% ipython --no-banner

In [1]: import numpy as np

In [2]: import numpy.linalg as la

In [3]: np.set_printoptions(suppress=True, linewidth=160)

In [4]: E = np.load("test1.npy")

In [5]: E
Out[5]: 
array([[4., 1., 1.],
       [1., 4., 1.],
       [1., 1., 4.]])

In [6]: vec = np.ones(3)

In [7]: for _ in range(5):
   ...:     vec = E @ vec
   ...:     vec /= la.norm(vec)
   ...:     print(round(vec @ E @ vec, 2))
   ...: 
6.0
6.0
6.0
6.0
6.0

In [8]: round(float(la.eigvalsh(E)[-1]), 2)
Out[8]: 6.0

In [9]: print(vec.round(2))
[0.58 0.58 0.58]

In [10]: vec = np.array([-2, 5, 3])

In [11]: h1 = np.maximum(E @ vec, 0)

In [12]: np.maximum(E @ vec, 0) - np.maximum(-E @ vec, 0)
Out[12]: array([ 0., 21., 15.])

In [13]: print(np.flatnonzero(h1 > 1e-9))
[1 2]

In [14]: K = np.load("a.npy")

In [15]: K
Out[15]: 
array([[ 5.61, -0.04, -6.41],
       [ 6.3 , -0.02, -7.22],
       [ 6.3 , -0.02, -7.21],
       [-2.81,  0.01,  3.2 ],
       [ 1.38,  0.02, -1.61],
       [ 2.82, -0.02, -3.2 ],
       [ 6.31,  0.02, -7.22],
       [ 3.48, -0.01, -4.04],
       [ 3.5 , -0.02, -3.98],
       [-6.32, -0.01,  7.22],
       [ 2.11,  0.  , -2.39],
       [-2.82, -0.01,  3.14],
       [-3.52,  0.  ,  4.  ],
       [-0.69, -0.01,  0.83],
       [-1.37,  0.02,  1.64],
       [ 0.68,  0.04, -0.8 ],
       [-0.04,  0.01,  0.  ],
       [ 0.  , -0.01,  0.01],
       [-2.78,  0.01,  3.15],
       [ 2.8 , -0.01, -3.18],
       [ 2.11, -0.02, -2.4 ],
       [ 0.69,  0.01, -0.79],
       [-4.9 ,  0.03,  5.58]])

In [16]: np.argsort(-la.norm(K, axis=0).round(6), kind="stable")[:3]
Out[16]: array([2, 0, 1])

In [17]: la.cond(K) > 100
Out[17]: np.True_

In [18]: round(np.log10(la.cond(K)))
Out[18]: 3

In [19]: la.matrix_rank(K, rtol=0.1)
Out[19]: np.int64(1)

In [20]: print(round(float(la.norm(K, 2) / la.norm(K)), 2))
1.0

In [21]: G = np.cov(K, rowvar=False)

In [22]: np.median(K, axis=0)
Out[22]: array([ 0.69, -0.01, -0.8 ])

In [23]: np.round(np.corrcoef(K.T), 2)
Out[23]: 
array([[ 1.  , -0.41, -1.  ],
       [-0.41,  1.  ,  0.41],
       [-1.  ,  0.41,  1.  ]])

In [24]: G = K.T @ K

In [25]: np.round(la.eigvalsh(G)[::-1], 2)
Out[25]: array([702.67,   0.01,   0.01])

In [26]: np.round(np.diag(G), 2)
Out[26]: array([304.84,   0.01, 397.84])

In [27]: (K @ K.T).shape
Out[27]: (23, 23)

In [28]: np.allclose(G, G.T)
Out[28]: True

In [29]: print(G.round(2))
[[ 304.84   -0.65 -348.24]
 [  -0.65    0.01    0.74]
 [-348.24    0.74  397.84]]
